$ python -q
>>> import numpy as np
>>> np.set_printoptions(suppress=True, linewidth=100)
>>> tidy = lambda a: np.round(a, 2) + 0
>>> K = np.loadtxt("test9.csv", delimiter=",")
>>> tidy(K)
array([[ 0.65,  0.12, -0.07,  0.15, -0.31, -0.24,  0.14, -0.03, -0.12],
       [ 0.12,  0.87,  0.12,  0.08,  0.09,  0.1 , -0.13, -0.21,  0.01],
       [-0.07,  0.12,  0.61, -0.05, -0.2 , -0.07, -0.17,  0.21,  0.31],
       [ 0.15,  0.08, -0.05,  0.72,  0.14,  0.13,  0.16,  0.33,  0.03],
       [-0.31,  0.09, -0.2 ,  0.14,  0.42,  0.14,  0.16, -0.12,  0.14],
       [-0.24,  0.1 , -0.07,  0.13,  0.14,  0.29, -0.2 ,  0.13, -0.2 ],
       [ 0.14, -0.13, -0.17,  0.16,  0.16, -0.2 ,  0.41, -0.13,  0.26],
       [-0.03, -0.21,  0.21,  0.33, -0.12,  0.13, -0.13,  0.45, -0.04],
       [-0.12,  0.01,  0.31,  0.03,  0.14, -0.2 ,  0.26, -0.04,  0.58]])
>>> # symmetric, so the eigenvalues are real
>>> u = np.array([1, 0])
>>> tidy(np.polyval(u, K[6]))
array([ 0.14, -0.13, -0.17,  0.16,  0.16, -0.2 ,  0.41, -0.13,  0.26])
>>> tidy(np.correlate(K[6], K[2], "full"))
array([ 0.04, -0.01, -0.1 ,  0.03,  0.1 , -0.02,  0.17, -0.02, -0.17,  0.17,  0.02, -0.12,  0.17,
       -0.03,  0.12,  0.04, -0.02])
>>> tidy(np.array([np.convolve(row, u, "same") for row in K]))
array([[ 0.65,  0.12, -0.07,  0.15, -0.31, -0.24,  0.14, -0.03, -0.12],
       [ 0.12,  0.87,  0.12,  0.08,  0.09,  0.1 , -0.13, -0.21,  0.01],
       [-0.07,  0.12,  0.61, -0.05, -0.2 , -0.07, -0.17,  0.21,  0.31],
       [ 0.15,  0.08, -0.05,  0.72,  0.14,  0.13,  0.16,  0.33,  0.03],
       [-0.31,  0.09, -0.2 ,  0.14,  0.42,  0.14,  0.16, -0.12,  0.14],
       [-0.24,  0.1 , -0.07,  0.13,  0.14,  0.29, -0.2 ,  0.13, -0.2 ],
       [ 0.14, -0.13, -0.17,  0.16,  0.16, -0.2 ,  0.41, -0.13,  0.26],
       [-0.03, -0.21,  0.21,  0.33, -0.12,  0.13, -0.13,  0.45, -0.04],
       [-0.12,  0.01,  0.31,  0.03,  0.14, -0.2 ,  0.26, -0.04,  0.58]])
>>> tidy(np.convolve(K[6], u))
array([ 0.14, -0.13, -0.17,  0.16,  0.16, -0.2 ,  0.41, -0.13,  0.26,  0.  ])
>>> tidy(np.cross(K[6, :3], K[2, :3]))
array([-0.06, -0.07,  0.01])
>>> vals, V = np.linalg.eigh(K)
>>> (vals > 1e-8).sum(), (vals < -1e-8).sum()
(np.int64(5), np.int64(0))
>>> tidy(np.linalg.eigvalsh(K @ K))
array([0., 0., 0., 0., 1., 1., 1., 1., 1.])
>>> tidy(V @ np.diag(vals) @ V.T)
array([[ 0.65,  0.12, -0.07,  0.15, -0.31, -0.24,  0.14, -0.03, -0.12],
       [ 0.12,  0.87,  0.12,  0.08,  0.09,  0.1 , -0.13, -0.21,  0.01],
       [-0.07,  0.12,  0.61, -0.05, -0.2 , -0.07, -0.17,  0.21,  0.31],
       [ 0.15,  0.08, -0.05,  0.72,  0.14,  0.13,  0.16,  0.33,  0.03],
       [-0.31,  0.09, -0.2 ,  0.14,  0.42,  0.14,  0.16, -0.12,  0.14],
       [-0.24,  0.1 , -0.07,  0.13,  0.14,  0.29, -0.2 ,  0.13, -0.2 ],
       [ 0.14, -0.13, -0.17,  0.16,  0.16, -0.2 ,  0.41, -0.13,  0.26],
       [-0.03, -0.21,  0.21,  0.33, -0.12,  0.13, -0.13,  0.45, -0.04],
       [-0.12,  0.01,  0.31,  0.03,  0.14, -0.2 ,  0.26, -0.04,  0.58]])
>>> np.unique(vals.round(6) + 0, return_counts=True)[1]
array([4, 5])
>>> tidy(vals)
array([0., 0., 0., 0., 1., 1., 1., 1., 1.])
>>> tidy(np.linalg.svd(K, compute_uv=False))
array([1., 1., 1., 1., 1., 0., 0., 0., 0.])
>>> tidy(np.linalg.eigvalsh(K + -3 * np.eye(9)))
array([-3., -3., -3., -3., -2., -2., -2., -2., -2.])
>>> tidy(V.T @ K @ V)
array([[0., 0., 0., 0., 0., 0., 0., 0., 0.],
       [0., 0., 0., 0., 0., 0., 0., 0., 0.],
       [0., 0., 0., 0., 0., 0., 0., 0., 0.],
       [0., 0., 0., 0., 0., 0., 0., 0., 0.],
       [0., 0., 0., 0., 1., 0., 0., 0., 0.],
       [0., 0., 0., 0., 0., 1., 0., 0., 0.],
       [0., 0., 0., 0., 0., 0., 1., 0., 0.],
       [0., 0., 0., 0., 0., 0., 0., 1., 0.],
       [0., 0., 0., 0., 0., 0., 0., 0., 1.]])
>>> tidy(vals.sum()), np.trace(K)
(np.float64(5.0), np.float64(5.0))
>>> A = np.load("layer6.npy")
>>> A
array([[-2, -1, -6],
       [ 3,  0,  9],
       [ 0,  2,  0]])
>>> # column 2 is much longer than the rest
>>> U, sv, Vh = np.linalg.svd(A)
>>> np.argmax(sv[:-1] / (sv[1:] + 1e-6)) + 1
np.int64(2)
>>> other = U[:, :2] @ np.diag(sv[:2]) @ Vh[:2]
>>> np.linalg.matrix_rank(A, rtol=0.05)
np.int64(2)
>>> tidy(np.linalg.norm(A - other) / np.linalg.norm(A))
np.float64(0.0)
>>> np.unravel_index(np.abs(A).argmax(), A.shape)
(np.int64(1), np.int64(2))
>>> A.sum(axis=0)
array([1, 1, 3])
>>> np.abs(A).max()
np.int64(9)
>>> tidy(A.mean(axis=0))
array([0.33, 0.33, 1.  ])
>>> tidy(np.linalg.norm(A))
np.float64(11.62)
>>> X = np.loadtxt("w.csv", delimiter=",")
>>> X
array([[1., 2., 0., 0., 2., 3., 1., 1.],
       [1., 1., 2., 0., 0., 2., 3., 1.],
       [1., 1., 1., 2., 0., 0., 2., 3.],
       [3., 1., 1., 1., 2., 0., 0., 2.],
       [2., 3., 1., 1., 1., 2., 0., 0.],
       [0., 2., 3., 1., 1., 1., 2., 0.],
       [0., 0., 2., 3., 1., 1., 1., 2.],
       [2., 0., 0., 2., 3., 1., 1., 1.]])
>>> vals, V = np.linalg.eigh(K)
>>> vec = np.array([4, -3, -1, -3, 2, 3, -4, -2, -3])
>>> tidy(np.abs(K).sum(axis=1).max()), tidy(np.abs(vals).max())
(np.float64(1.82), np.float64(1.0))
>>> tidy(vec @ K @ vec / (vec @ vec)), tidy(vals[0]), tidy(vals[-1])
(np.float64(0.45), np.float64(0.0), np.float64(1.0))
